% python3 -q
>>> import numpy as np
>>> import numpy.linalg as la
>>> np.set_printoptions(precision=3, suppress=True, linewidth=120, sign=" ")
>>> K = np.loadtxt("block12.csv", delimiter=",")
>>> K
array([[ 1.65,  2.19,  0.51, -3.24,  0.42,  3.03],
       [ 0.08, -1.29,  0.15, -0.29,  0.15, -0.46],
       [-0.45,  4.62, -1.52,  1.73, -1.19,  0.19],
       [-0.5 , -2.04,  1.25,  0.36,  0.83,  0.24],
       [ 1.34,  2.04, -0.67, -2.2 , -0.37,  1.12],
       [-0.61, -1.89,  2.14,  0.24,  1.39,  1.47],
       [-2.18,  1.4 , -0.93,  4.64, -0.87, -1.96],
       [-1.74, -3.4 ,  0.69,  2.88,  0.39, -2.12]])
>>> np.round(la.norm(K, 1), 3), np.round(la.norm(K, np.inf), 3)
(np.float64(18.87), np.float64(11.98))
>>> round(la.norm(K, 2), 3)
np.float64(9.198)
>>> la.norm(K, axis=1)
array([ 5.257,  1.418,  5.32 ,  2.617,  3.555,  3.56 ,  5.806,  5.292])
>>> round(float(la.norm(K[1] - K[5])), 3)
3.216
>>> la.norm(K, axis=0)
array([ 3.623,  7.295,  3.244,  6.959,  2.298,  4.608])
>>> np.unique(K.round(6), axis=0).shape
(8, 6)
>>> la.lstsq(K[:-1].T, K[-1])[2]
np.int32(3)
>>> np.allclose(K[:-1].T @ la.lstsq(K[:-1].T, K[-1])[0], K[-1])
True
>>> G = K.T @ K
>>> np.round(la.svd(K, compute_uv=False) ** 2, 3) + 0
array([ 84.611,  58.541,   8.667,   0.   ,   0.   ,   0.   ])
>>> round(float(np.trace(G)), 3), round((K ** 2).sum(), 3)
(151.819, np.float64(151.819))
>>> np.diag(G)
array([ 13.129,  53.22 ,  10.525,  48.426,   5.282,  21.238])
>>> np.round(la.eigvalsh(G)[::-1], 3) + 0
array([ 84.611,  58.541,   8.667,   0.   ,   0.   ,   0.   ])
>>> la.matrix_rank(G)
np.int64(3)
>>> out = np.array([[0], [0], [2], [2], [3], [1]])
>>> C = np.array([[3, 3, 3, 2, 3, 0, 2, 3, 3]])
>>> rng = np.random.default_rng(275346)
>>> F = out @ C + 0.3 * rng.normal(size=(6, 9))
>>> F
array([[-0.229, -0.361,  0.03 ,  0.444,  0.062, -0.32 ,  0.061, -0.251, -0.373],
       [ 0.344,  0.154, -0.002,  0.289,  0.07 , -0.053, -0.125,  0.456,  0.052],
       [ 5.882,  5.861,  5.785,  3.945,  6.465, -0.247,  3.903,  6.007,  5.842],
       [ 5.898,  6.429,  5.769,  3.875,  5.988,  0.631,  4.209,  5.878,  5.735],
       [ 9.263,  9.196,  9.052,  6.221,  8.727, -0.568,  5.896,  8.822,  8.817],
       [ 2.959,  2.633,  2.989,  1.412,  3.146,  0.198,  2.437,  3.07 ,  2.769]])
>>> W1 = np.array([[0, -3, 2, 3, 0],
...     [3, -5, 3, 3, 3],
...     [1, -5, 0, -2, 2],
...     [4, 1, 0, 5, -1],
...     [-4, -2, 4, -3, 3],
...     [-5, 0, 0, 5, -1],
...     [4, 0, 2, 1, 2],
...     [-2, 5, 3, -5, -1],
...     [-4, 1, -3, 0, 0]])
>>> coef = np.array([2, 3, 0, 1, 1])
>>> act = np.maximum(F @ W1 + coef, 0)
>>> (act > 0).mean(axis=0)
array([ 0.5  ,  0.333,  0.833,  0.667,  1.   ])
>>> la.matrix_rank(act)
np.int64(5)
>>> C = np.array([[1, 1, -2], [-2, 1, 3], [1, 0, -3], [-2, 2, 2], [0, 2, -2]])
>>> W1 @ C
array([[  2,   3,  -9],
       [ 10,  10, -30],
       [ 15,  -4, -25],
       [ -8,  13,   7],
       [ 10,  -6, -22],
       [-15,   3,  22],
       [  4,  10, -16],
       [  1,  -9,   2],
       [ -9,  -3,  20]])
>>> (act @ C).round(6).argmax(axis=1)
array([ 1,  1,  1,  1,  1,  1])
>>> out = F / la.norm(F, axis=1, keepdims=True)
>>> G = out @ out.T
>>> la.norm(out, axis=1)
array([ 1.,  1.,  1.,  1.,  1.,  1.])
>>> np.argwhere(np.triu(np.abs(G) > 0.95, 1))
array([[ 2,  3],
       [ 2,  4],
       [ 2,  5],
       [ 3,  4],
       [ 3,  5],
       [ 4,  5]])
>>> G[4]
array([-0.347,  0.672,  0.999,  0.997,  1.   ,  0.991])
